$ ipython --no-banner

In [1]: import numpy as np

In [2]: from numpy import linalg as LA

In [3]: np.set_printoptions(precision=2, suppress=True, linewidth=120, floatmode="fixed")

In [4]: def rnd(a):
   ...:     return np.round(a, 2) + 0
   ...: 

In [5]: feats = np.load("mat.npy")

In [6]: print(feats)
[[ 2 -3  5]
 [ 5  2 -3]
 [-3  5  2]]

In [7]: M2 = feats / np.sqrt((feats ** 2).mean(axis=1, keepdims=True))

In [8]: print(LA.matrix_rank(feats - feats.mean(axis=1, keepdims=True)))
2

In [9]: print(LA.matrix_rank(M2) == LA.matrix_rank(feats))
True

In [10]: blk = np.stack([feats, 3 * feats, feats[::-1]])

In [11]: print(blk.shape)
(3, 3, 3)

In [12]: print(np.einsum("bij,cij->bc", blk, blk))
[[ 114  342   16]
 [ 342 1026   48]
 [  16   48  114]]

In [13]: print(blk.sum(axis=0))
[[  5  -7  22]
 [ 25  10 -15]
 [-10  17  13]]

In [14]: O, _ = LA.qr(np.array([[0.4, 0.6, -1.0], [1.5, -0.3, -1.4], [1.7, 0.4, -1.1]]))

In [15]: M = O[:, :3]

In [16]: print(rnd(M))
[[-0.17  0.75 -0.64]
 [-0.65 -0.57 -0.50]
 [-0.74  0.33  0.59]]

In [17]: print(rnd(LA.det(M.T)))
1.0

In [18]: print(rnd(LA.det(2 * M)), rnd(LA.det(M)))
8.0 1.0

In [19]: print(rnd(np.poly(M)))
[ 1.00  0.16 -0.16 -1.00]

In [20]: print(rnd(LA.eigvals(M).sum().real))
-0.16

In [21]: print(rnd(np.kron(np.eye(2, dtype=int), M)))
[[-0.17  0.75 -0.64  0.00  0.00  0.00]
 [-0.65 -0.57 -0.50  0.00  0.00  0.00]
 [-0.74  0.33  0.59  0.00  0.00  0.00]
 [ 0.00  0.00  0.00 -0.17  0.75 -0.64]
 [ 0.00  0.00  0.00 -0.65 -0.57 -0.50]
 [ 0.00  0.00  0.00 -0.74  0.33  0.59]]

In [22]: print(rnd(LA.eigvals(M)))
[-0.58+0.81j -0.58-0.81j  1.00+0.00j]

In [23]: print(rnd(LA.svd(M, compute_uv=False)))
[1.00 1.00 1.00]

In [24]: print(rnd(LA.pinv(M)))
[[-0.17 -0.65 -0.74]
 [ 0.75 -0.57  0.33]
 [-0.64 -0.50  0.59]]

In [25]: print(rnd(LA.norm(M, axis=0)))
[1.00 1.00 1.00]

In [26]: print(rnd(M @ M.T))
[[1.00 0.00 0.00]
 [0.00 1.00 0.00]
 [0.00 0.00 1.00]]

In [27]: F = np.load("dump.npy")

In [28]: print(F)
[[-0.50 -3.00  1.40  0.70  1.80]
 [ 0.00 -0.50  0.40 -1.80  0.90]
 [-1.00  0.00 -0.80  0.40 -0.60]
 [-1.40 -3.50 -0.30  0.90  0.00]]

In [29]: M2 = F / np.sqrt((F ** 2).mean(axis=1, keepdims=True))

In [30]: print(rnd(M2[3]))
[-0.81 -2.01 -0.17  0.52  0.00]

In [31]: print(rnd(F - F.mean(axis=1, keepdims=True)))
[[-0.58 -3.08  1.32  0.62  1.72]
 [ 0.20 -0.30  0.60 -1.60  1.10]
 [-0.60  0.40 -0.40  0.80 -0.20]
 [-0.54 -2.64  0.56  1.76  0.86]]

In [32]: print(rnd(LA.norm(M2, axis=1)))
[2.24 2.24 2.24 2.24]

In [33]: print(LA.matrix_rank(F - F.mean(axis=1, keepdims=True)))
4

In [34]: print(LA.matrix_rank(M2) == LA.matrix_rank(F))
True

In [35]: vec = np.array([2, 0, 0])

In [36]: h1 = np.maximum(M @ vec, 0)

In [37]: print(rnd(np.tanh(M @ vec)))
[-0.33 -0.86 -0.90]

In [38]: print(np.flatnonzero(h1 > 1e-9))
[]

In [39]: print(np.maximum(M @ (3 * vec), 0))
[0.00 0.00 0.00]

In [40]: Uu, s, Vh = LA.svd(F, full_matrices=False)

In [41]: print(np.abs(Uu[:, 0]).round(6).argmax())
0

In [42]: print(rnd(np.abs(Vh[0])))
[0.26 0.90 0.15 0.19 0.26]

In [43]: print(rnd(Uu.T @ F @ Vh.T))
[[5.15 0.00 0.00 0.00]
 [0.00 2.70 0.00 0.00]
 [0.00 0.00 1.58 0.00]
 [0.00 0.00 0.00 0.58]]

In [44]: print(np.allclose(Uu * s @ Vh, F))
True

In [45]: cov = F.T @ F

In [46]: print(np.allclose(cov, cov.T))
True

In [47]: print(rnd(np.diag(cov)))
[ 3.21 21.50  2.85  4.70  4.41]

In [48]: X = np.loadtxt("arr.csv", delimiter=",")

In [49]: print(X)
[[ 0.00  0.00  0.00  1.00]
 [ 0.00  1.00  0.00  0.00]
 [ 0.00  0.00  1.00  0.00]
 [-1.00  0.00  0.00  0.00]]

In [50]: # splits into 3 blocks

In [51]: X[4]
IndexError: index 4 is out of bounds for axis 0 with size 4


In [52]: print(LA.matrix_rank(X))
4

In [53]: print(X.shape)
(4, 4)

In [54]: print(np.unravel_index(np.abs(X).argmax(), X.shape))
(np.int64(0), np.int64(3))

In [55]: print(X - X[0])
[[ 0.00  0.00  0.00  0.00]
 [ 0.00  1.00  0.00 -1.00]
 [ 0.00  0.00  1.00 -1.00]
 [-1.00  0.00  0.00 -1.00]]

In [56]: print(X.mean(axis=0))
[-0.25  0.25  0.25  0.25]

In [57]: print(rnd(LA.norm(X)))
2.0

In [58]: print(rnd(LA.norm(X, axis=0)))
[1.00 1.00 1.00 1.00]

In [59]: print(X[:, 2] @ X[:, 0])
0.0

In [60]: print(rnd(LA.svd(X, compute_uv=False)))
[1.00 1.00 1.00 1.00]

In [61]: print(rnd(LA.pinv(X)))
[[ 0.00  0.00  0.00 -1.00]
 [ 0.00  1.00  0.00  0.00]
 [ 0.00  0.00  1.00  0.00]
 [ 1.00  0.00  0.00  0.00]]

In [62]: m1 = np.loadtxt("case17.csv", delimiter=",")

In [63]: print(rnd(m1))
[[0.67 0.22 0.00 0.11]
 [0.12 0.35 0.29 0.24]
 [0.21 0.21 0.36 0.21]
 [0.14 0.29 0.14 0.43]]

In [64]: # a transition matrix

In [65]: M2 = np.array([[-2, 0, 1], [1, 0, 0]])

In [66]: C = np.kron(M2, m1)

In [67]: print(LA.matrix_rank(C))
8

In [68]: print(rnd(C))
[[-1.33 -0.44  0.00 -0.22  0.00  0.00  0.00  0.00  0.67  0.22  0.00  0.11]
 [-0.24 -0.71 -0.59 -0.47  0.00  0.00  0.00  0.00  0.12  0.35  0.29  0.24]
 [-0.43 -0.43 -0.71 -0.43  0.00  0.00  0.00  0.00  0.21  0.21  0.36  0.21]
 [-0.29 -0.57 -0.29 -0.86  0.00  0.00  0.00  0.00  0.14  0.29  0.14  0.43]
 [ 0.67  0.22  0.00  0.11  0.00  0.00  0.00  0.00  0.00  0.00  0.00  0.00]
 [ 0.12  0.35  0.29  0.24  0.00  0.00  0.00  0.00  0.00  0.00  0.00  0.00]
 [ 0.21  0.21  0.36  0.21  0.00  0.00  0.00  0.00  0.00  0.00  0.00  0.00]
 [ 0.14  0.29  0.14  0.43  0.00  0.00  0.00  0.00  0.00  0.00  0.00  0.00]]

In [69]: print(rnd(LA.norm(C[4], 1)), rnd(LA.norm(C[4], np.inf)))
1.0 0.67

In [70]: print(rnd(LA.norm(C, axis=0)))
[1.62 1.23 1.08 1.22 0.00 0.00 0.00 0.00 0.72 0.55 0.48 0.55]

In [71]: print(rnd(LA.norm(C, axis=1)))
[1.59 1.18 1.15 1.24 0.71 0.53 0.52 0.55]

In [72]: print(rnd(LA.norm(C, 1)), rnd(LA.norm(C, np.inf)))
3.42 3.0
